In [1]: import numpy as np

In [2]: np.set_printoptions(precision=3, suppress=True, linewidth=200, sign=" ")

In [3]: def rnd(a):
   ...:     return np.round(a, 3) + 0
   ...: 

In [4]: M = np.loadtxt("mat.csv", delimiter=",")

In [5]: M
Out[5]: 
array([[  3.,   3.,   0.,   1.,   0.],
       [  1.,   3.,   3.,   0.,   0.],
       [  0.,   3.,   0.,   3.,   2.],
       [  3.,   3.,   0.,   2.,   0.],
       [  3.,   1.,   0.,   1.,   0.],
       [  3.,   2.,   1.,   1.,   0.],
       [  2.,   2.,   3.,   3.,   0.],
       [  2.,   3.,   2.,   0.,   0.],
       [  0.,   0.,   0.,   1.,   1.],
       [  2.,   1.,   2.,   1.,   0.],
       [  0.,   0.,   1.,   1.,   0.],
       [  2.,   2.,   3.,   3.,   3.],
       [  7.,  15.,  12.,   1.,   0.]])

In [6]: # row 12 dominates

In [7]: Ac = M - M.mean(axis=0)

In [8]: V = np.linalg.svd(Ac)[2][:1]

In [9]: other = Ac - Ac @ V.T @ V

In [10]: rnd(other.std(axis=0))
Out[10]: array([ 0.985,  0.65 ,  0.903,  0.998,  0.919])

In [11]: rng = np.random.default_rng(33)

In [12]: z = rng.integers(0, 2, 8)

In [13]: arr = np.array([[-3, 2, 3, 1, 4, -5, 3, 2],
    ...:     [0, 5, 0, -2, 2, 0, -3, -4],
    ...:     [0, -1, 1, 5, -1, -2, 1, 5],
    ...:     [-2, 4, 2, 4, -2, -4, 4, 2],
    ...:     [2, -2, -4, -2, 5, 2, 3, -2],
    ...:     [3, 0, 5, 2, 0, 2, 1, -2],
    ...:     [-2, 3, 4, 4, -5, 4, -5, 0],
    ...:     [0, 1, -3, -3, -5, 3, 4, -2]]) * (z[:, None] == z)

In [14]: arr
Out[14]: 
array([[-3,  0,  0,  1,  4, -5,  0,  0],
       [ 0,  5,  0,  0,  0,  0, -3, -4],
       [ 0, -1,  1,  0,  0,  0,  1,  5],
       [-2,  0,  0,  4, -2, -4,  0,  0],
       [ 2,  0,  0, -2,  5,  2,  0,  0],
       [ 3,  0,  0,  2,  0,  2,  0,  0],
       [ 0,  3,  4,  0,  0,  0, -5,  0],
       [ 0,  1, -3,  0,  0,  0,  4, -2]])

In [15]: x = np.array([7, 2, 9, 8, 3, 1, 4, 0])

In [16]: rhs = arr @ x

In [17]: rhs
Out[17]: array([-6, -2, 11,  8, 15, 39, 22, -9])

In [18]: rnd(np.linalg.solve(arr, rhs + arr[:, 5]))
Out[18]: array([ 7.,  2.,  9.,  8.,  3.,  2.,  4.,  0.])

In [19]: rnd(np.linalg.solve(arr, rhs))
Out[19]: array([ 7.,  2.,  9.,  8.,  3.,  1.,  4.,  0.])

In [20]: rnd(np.linalg.solve(arr, 3 * rhs))
Out[20]: array([ 21.,   6.,  27.,  24.,   9.,   3.,  12.,   0.])

In [21]: rnd(np.linalg.solve(arr.T, arr[3]))
Out[21]: array([ 0.,  0.,  0.,  1.,  0.,  0.,  0.,  0.])

In [22]: arr @ arr
Out[22]: 
array([[  0,   0,   0, -17,   6,   9,   0,   0],
       [  0,  12,   0,   0,   0,   0, -16, -12],
       [  0,   2, -10,   0,   0,   0,  19,  -1],
       [-18,   0,   0,  10, -26, -18,   0,   0],
       [ 14,   0,   0, -12,  37,  12,   0,   0],
       [ -7,   0,   0,  15,   8, -19,   0,   0],
       [  0,  -4, -16,   0,   0,   0,  20,   8],
       [  0,  18,  19,   0,   0,   0, -34, -15]])

In [23]: (arr != 0).astype(int)
Out[23]: 
array([[ 1,  0,  0,  1,  1,  1,  0,  0],
       [ 0,  1,  0,  0,  0,  0,  1,  1],
       [ 0,  1,  1,  0,  0,  0,  1,  1],
       [ 1,  0,  0,  1,  1,  1,  0,  0],
       [ 1,  0,  0,  1,  1,  1,  0,  0],
       [ 1,  0,  0,  1,  0,  1,  0,  0],
       [ 0,  1,  1,  0,  0,  0,  1,  0],
       [ 0,  1,  1,  0,  0,  0,  1,  1]])

In [24]: np.flatnonzero(np.linalg.matrix_power((arr != 0) + (arr.T != 0) + np.eye(8), 8)[3])
Out[24]: array([ 0,  3,  4,  5])

In [25]: F = np.load("run7.npy")

In [26]: F
Out[26]: 
array([[  3.99 , -21.12 ,   5.93 ,   5.717,  -3.793,  -5.113, -20.46 ,  -0.299,   0.416,   7.241,  -6.702,  -6.159,   3.067],
       [ 10.567,   9.596, -13.262,  13.688,   0.493,  -5.069,  14.929, -14.112, -14.288,  -9.323,   8.859,   8.027,  -3.264],
       [  3.523, -21.556,  18.143,  -1.565,  11.119,  -7.643,   6.077,  -9.945,  -1.833,  -6.935,  -0.671,  12.692,   1.933],
       [  4.364, -19.817,   5.599,   6.266,  -4.903,  -7.169, -21.748,   0.476,   0.943,   7.697,  -6.603,  -5.746,   4.717],
       [ 10.113,   7.684, -11.781,  12.818,   0.618,  -8.174,  15.325, -13.008, -13.887,  -9.381,   7.949,   7.062,  -1.757],
       [  9.51 ,   9.084, -16.031,  13.08 ,  -0.705,  -5.788,  16.015, -15.404, -13.451, -10.719,   8.583,   6.652,  -1.642],
       [  4.691, -21.328,   4.577,   6.154,  -4.116,  -5.099, -19.686,   0.898,   0.642,   9.283,  -7.16 ,  -5.928,   5.376],
       [  2.595, -19.409,  19.096,  -3.401,  13.144,  -5.562,   7.22 ,  -8.502,  -1.462,  -6.628,   0.723,  13.082,   2.631],
       [ 10.392,   8.049, -12.649,  14.347,  -1.615,  -6.231,  15.627, -15.328, -14.679, -12.158,   9.13 ,   6.741,  -2.339],
       [  2.551, -19.104,   5.134,   6.452,  -4.975,  -6.013, -19.918,  -0.547,   0.233,   6.898,  -7.087,  -5.698,   4.491],
       [  4.208, -22.449,   6.037,   6.519,  -2.256,  -5.557, -18.666,  -0.865,  -0.697,   7.319,  -7.881,  -7.247,   3.027],
       [  9.627,   8.98 , -13.783,  13.314,  -0.613,  -4.768,  17.534, -13.635, -15.676, -10.63 ,   9.844,   7.164,  -0.948],
       [  3.195, -21.184,  17.996,  -1.073,  10.34 ,  -8.298,   5.556,  -9.091,  -2.052,  -7.054,  -0.863,  13.231,   3.044],
       [ 11.497,   7.338, -15.4  ,  13.853,  -1.103,  -5.882,  16.126, -15.315, -15.927,  -8.619,   7.65 ,   6.471,  -1.814],
       [  3.507, -21.8  ,  19.229,  -4.383,   9.71 ,  -8.136,   6.287,  -8.68 ,  -2.737,  -6.606,  -0.29 ,  13.456,   1.085],
       [  4.568, -21.475,  18.627,  -2.91 ,  12.009,  -9.404,   7.634,  -9.35 ,  -2.832,  -6.231,   0.099,  12.12 ,   3.647],
       [  9.095,   8.307, -14.243,  12.901,   0.068,  -6.679,  15.152, -15.558, -15.054, -10.284,   8.559,   7.24 ,  -1.439],
       [  2.443, -20.465,   4.937,   7.966,  -3.838,  -6.61 , -20.443,  -0.815,  -0.278,   8.146,  -6.913,  -5.027,   3.351],
       [ 10.237,   9.911, -15.873,  12.547,  -0.068,  -5.511,  15.901, -14.717, -13.859, -10.531,   6.048,   6.898,   1.027],
       [  2.172, -20.152,   4.74 ,   5.661,  -4.781,  -5.834, -19.625,   0.09 ,   0.453,   8.349,  -6.425,  -6.188,   4.802]])

In [27]: x = np.array([0, -4, 5, -5, 3, -2, 3, 2, -5, 2, -1, 1, 1])

In [28]: rhs = F @ x

In [29]: beta, lr = np.zeros(13), 1 / np.linalg.norm(F, 2) ** 2

In [30]: for i in range(12):
    ...:     beta -= lr * F.T @ (F @ beta - rhs)
    ...:     if i % 2 == 0: print(i, round(np.linalg.norm(F @ beta - rhs), 3))
    ...: 
0 322.914
2 138.48
4 72.799
6 45.767
8 35.444
10 32.054

In [31]: rnd(np.linalg.cond(F))
Out[31]: np.float64(118.841)
